$ python -q
>>> import numpy as np
>>> from numpy import linalg as LA
>>> np.set_printoptions(precision=2, suppress=True, linewidth=100)
>>> def tidy(a):
...     return np.round(a, 2) + 0
... 
>>> rng = np.random.default_rng(726)
>>> E = np.array([[-3, -1, -3, 0],
...     [1, 5, 2, 3],
...     [5, 4, 4, -4],
...     [-1, -4, -2, 2],
...     [-5, -1, 3, 2]]) * (rng.random((5, 4)) < 0.3)
>>> E
array([[ 0,  0, -3,  0],
       [ 0,  0,  0,  3],
       [ 5,  0,  0,  0],
       [ 0,  0, -2,  2],
       [ 0,  0,  0,  0]])
>>> A2 = E + rng.integers(-2, 3, (5, 3)) @ rng.integers(-2, 3, (3, 4))
>>> A2
array([[ 3, -3, -5,  2],
       [ 6, -7, -3,  6],
       [ 6, -1, -1,  1],
       [ 2, -3, -4,  4],
       [ 3, -4, -2,  2]])
>>> LA.matrix_rank(A2 - E, tol=1e-8)
np.int64(3)
>>> np.abs(A2 - E).sum(axis=1)
array([10, 19,  4,  9, 11])
>>> A2.reshape(2, -1)
array([[ 3, -3, -5,  2,  6, -7, -3,  6,  6, -1],
       [-1,  1,  2, -3, -4,  4,  3, -4, -2,  2]])
>>> A2.reshape(5, 5)
Traceback (most recent call last):
  File "<python-input-12>", line 1, in <module>
    A2.reshape(5, 5)
    ~~~~~~~~~~^^^^^^
ValueError: cannot reshape array of size 20 into shape (5,5)
>>> A2.reshape(-1, 2)
array([[ 3, -3],
       [-5,  2],
       [ 6, -7],
       [-3,  6],
       [ 6, -1],
       [-1,  1],
       [ 2, -3],
       [-4,  4],
       [ 3, -4],
       [-2,  2]])
>>> blk = A2.reshape(5, 2, -1)
>>> blk.sum(axis=1)
array([[-2, -1],
       [ 3, -1],
       [ 5,  0],
       [-2,  1],
       [ 1, -2]])
>>> np.einsum("ihd,jhd->hij", blk, blk).shape
(2, 5, 5)
>>> blk.transpose(1, 0, 2)
array([[[ 3, -3],
        [ 6, -7],
        [ 6, -1],
        [ 2, -3],
        [ 3, -4]],

       [[-5,  2],
        [-3,  6],
        [-1,  1],
        [-4,  4],
        [-2,  2]]])
>>> blk.shape
(5, 2, 2)
>>> [round(float(x), 2) for x in LA.svd(E, compute_uv=False)[:3]]
[5.0, 4.12, 3.0]
>>> np.argsort(-LA.norm(E, axis=0).round(6), kind="stable")[:3]
array([0, 2, 3])
>>> LA.matrix_rank(E, rtol=0.1)
np.int64(3)
>>> LA.cond(E) > 100
np.True_
>>> M = np.load("out17.npy")
>>> M
array([[ -5,  -1,   2,   2,  -1],
       [  5,   1,  -1,  -2,   1],
       [ -5,  -2,   0,  -1,  -1],
       [-10,  -1,   0,   0,  -2],
       [ -5,   2,   2,  -2,  -1]])
>>> tidy(LA.norm(M, 1)), tidy(LA.norm(M, np.inf))
(np.float64(30.0), np.float64(13.0))
>>> tidy(LA.norm(M[3], 1)), tidy(LA.norm(M[3], np.inf))
(np.float64(13.0), np.float64(10.0))
>>> tidy(LA.norm(M, axis=0))
array([14.14,  3.32,  3.  ,  3.61,  2.83])
>>> tidy(LA.norm(M[3] - M[1]))
np.float64(15.59)
>>> tidy(LA.norm(M, 2))
np.float64(14.61)
>>> LA.norm(M, axis=1).argmax()
np.int64(3)
